% ipython --no-banner

In [1]: import numpy as np

In [2]: np.set_printoptions(suppress=True, linewidth=200)

In [3]: def tidy(a):
   ...:     return np.round(a, 2) + 0
   ...: 

In [4]: F = np.loadtxt("data.csv", delimiter=",")

In [5]: F
Out[5]: 
array([[-2.,  0.,  0.,  0.,  0.,  0.],
       [ 3., -3.,  0.,  0.,  0.,  0.],
       [ 0.,  3.,  0.,  0.,  0.,  0.],
       [ 0.,  0., -2.,  0.,  0.,  0.],
       [ 0.,  0.,  3., -3.,  0.,  0.],
       [ 0.,  0.,  0.,  3.,  0.,  0.],
       [ 0.,  0.,  0.,  0., -2.,  0.],
       [ 0.,  0.,  0.,  0.,  3., -3.],
       [ 0.,  0.,  0.,  0.,  0.,  3.]])

In [6]: x0 = np.array([-1, 3, 3, 0, 0, 3])

In [7]: rhs = F @ x0

In [8]: tidy(np.linalg.solve(F.T @ F, F.T @ rhs))
Out[8]: array([-1.,  3.,  3.,  0.,  0.,  3.])

In [9]: rhs
Out[9]: array([  2., -12.,   9.,  -6.,   9.,   0.,   0.,  -9.,   9.])

In [10]: rng = np.random.default_rng(829)

In [11]: rhs = rhs + 0.1 * rng.normal(size=9)

In [12]: tidy(rhs)
Out[12]: array([  1.95, -11.99,   8.94,  -5.91,   9.09,  -0.14,   0.1 ,  -8.99,   9.19])

In [13]: coef, *_ = np.linalg.lstsq(F, rhs)

In [14]: tidy(coef)
Out[14]: array([-1.  ,  2.99,  2.97, -0.05,  0.01,  3.04])

In [15]: tidy(np.linalg.norm(rhs - F @ coef))
Out[15]: np.float64(0.18)

In [16]: P = F @ np.linalg.solve(F.T @ F, F.T)

In [17]: np.allclose(P @ P, P)
Out[17]: True

In [18]: np.linalg.matrix_rank(np.eye(9) - P)
Out[18]: np.int64(3)

In [19]: np.trace(P)
Out[19]: np.float64(6.0)

In [20]: tidy(P @ F[:, 1])
Out[20]: array([ 0., -3.,  3.,  0.,  0.,  0.,  0.,  0.,  0.])

In [21]: tidy(P)
Out[21]: 
array([[ 0.47, -0.35, -0.35,  0.  ,  0.  ,  0.  ,  0.  ,  0.  ,  0.  ],
       [-0.35,  0.76, -0.24,  0.  ,  0.  ,  0.  ,  0.  ,  0.  ,  0.  ],
       [-0.35, -0.24,  0.76,  0.  ,  0.  ,  0.  ,  0.  ,  0.  ,  0.  ],
       [ 0.  ,  0.  ,  0.  ,  0.47, -0.35, -0.35,  0.  ,  0.  ,  0.  ],
       [ 0.  ,  0.  ,  0.  , -0.35,  0.76, -0.24,  0.  ,  0.  ,  0.  ],
       [ 0.  ,  0.  ,  0.  , -0.35, -0.24,  0.76,  0.  ,  0.  ,  0.  ],
       [ 0.  ,  0.  ,  0.  ,  0.  ,  0.  ,  0.  ,  0.47, -0.35, -0.35],
       [ 0.  ,  0.  ,  0.  ,  0.  ,  0.  ,  0.  , -0.35,  0.76, -0.24],
       [ 0.  ,  0.  ,  0.  ,  0.  ,  0.  ,  0.  , -0.35, -0.24,  0.76]])

In [22]: tidy(np.diag(P))
Out[22]: array([0.47, 0.76, 0.76, 0.47, 0.76, 0.76, 0.47, 0.76, 0.76])
